In [1]: import numpy as np

In [2]: np.set_printoptions(precision=2, suppress=True, linewidth=160)

In [3]: X = np.load("w.npy")

In [4]: X
Out[4]: 
array([[12, 12, 12],
       [-9, -9, -9],
       [ 3,  3,  3],
       [18, 18, 18]])

In [5]: rank = np.linalg.matrix_rank(X)

In [6]: rank
Out[6]: np.int64(1)

In [7]: ns = np.linalg.svd(X)[2][rank:].T

In [8]: print(np.linalg.matrix_rank(X.T @ X), np.linalg.matrix_rank(X @ X.T))
1 1

In [9]: left, sigma, Vh = np.linalg.svd(X)

In [10]: V = Vh[:(sigma > 1e-8).sum()]

In [11]: rng = np.random.default_rng(71579)

In [12]: x = X[0] + 3 * X[3] + rng.integers(2) * np.eye(3)[1]

In [13]: x
Out[13]: array([66., 67., 66.])

In [14]: print(np.linalg.matrix_rank(np.vstack([X, x])))
2

In [15]: np.linalg.lstsq(X[:-1].T, X[-1])[2]
Out[15]: np.int32(1)

In [16]: np.allclose(X[:-1].T @ np.linalg.lstsq(X[:-1].T, X[-1])[0], X[-1])
Out[16]: True

In [17]: X @ np.linalg.pinv(X) @ X
Out[17]: 
array([[12., 12., 12.],
       [-9., -9., -9.],
       [ 3.,  3.,  3.],
       [18., 18., 18.]])

In [18]: print(np.unique(X.round(6), axis=0).shape)
(4, 3)

In [19]: try:
    ...:     np.linalg.inv(X)
    ...: except np.linalg.LinAlgError as e:
    ...:     print("failed:", e)
    ...: 
failed: Last 2 dimensions of the array must be square

In [20]: x = np.array([-1, -5, 2])

In [21]: X * x
Out[21]: 
array([[-12, -60,  24],
       [  9,  45, -18],
       [ -3, -15,   6],
       [-18, -90,  36]])

In [22]: np.linalg.norm(X @ x) <= np.linalg.norm(X, 2) * np.linalg.norm(x) + 1e-9
Out[22]: np.True_

In [23]: X @ x
Out[23]: array([-48,  36, -12, -72])

In [24]: print((X @ x).argmax())
1

In [25]: left, sigma, Vh = np.linalg.svd(X)

In [26]: sigma.round(2) + 0
Out[26]: array([40.91,  0.  ,  0.  ])

In [27]: np.argmax(sigma[:-1] / (sigma[1:] + 1e-6)) + 1
Out[27]: np.int64(1)

In [28]: out = left[:, :1] @ np.diag(sigma[:1]) @ Vh[:1]

In [29]: round(np.linalg.norm(X - out) / np.linalg.norm(X), 2)
Out[29]: np.float64(0.0)

In [30]: W0 = np.loadtxt("x.csv", delimiter=",")

In [31]: W0
Out[31]: 
array([[5., 1., 0., 0.],
       [0., 5., 1., 0.],
       [0., 0., 5., 1.],
       [0., 0., 0., 5.]])

In [32]: w1 = np.array([[2, -1, 1], [0, 1, 0], [-2, -2, 2], [0, 0, 2]])

In [33]: coef = np.array([2, 0, 1])

In [34]: act = np.maximum(W0 @ w1 + coef, 0)

In [35]: np.linalg.matrix_rank(act)
Out[35]: np.int64(3)

In [36]: basis = np.array([[-1, -2], [0, 2], [1, 2]])

In [37]: (act @ basis).round(6).argmax(axis=1)
Out[37]: array([0, 1, 1, 1])

In [38]: act @ basis
Out[38]: 
array([[ -6., -12.],
       [  3.,  12.],
       [ 13.,  26.],
       [  9.,  18.]])

In [39]: w1 @ basis
Out[39]: 
array([[-1, -4],
       [ 0,  2],
       [ 4,  4],
       [ 2,  4]])
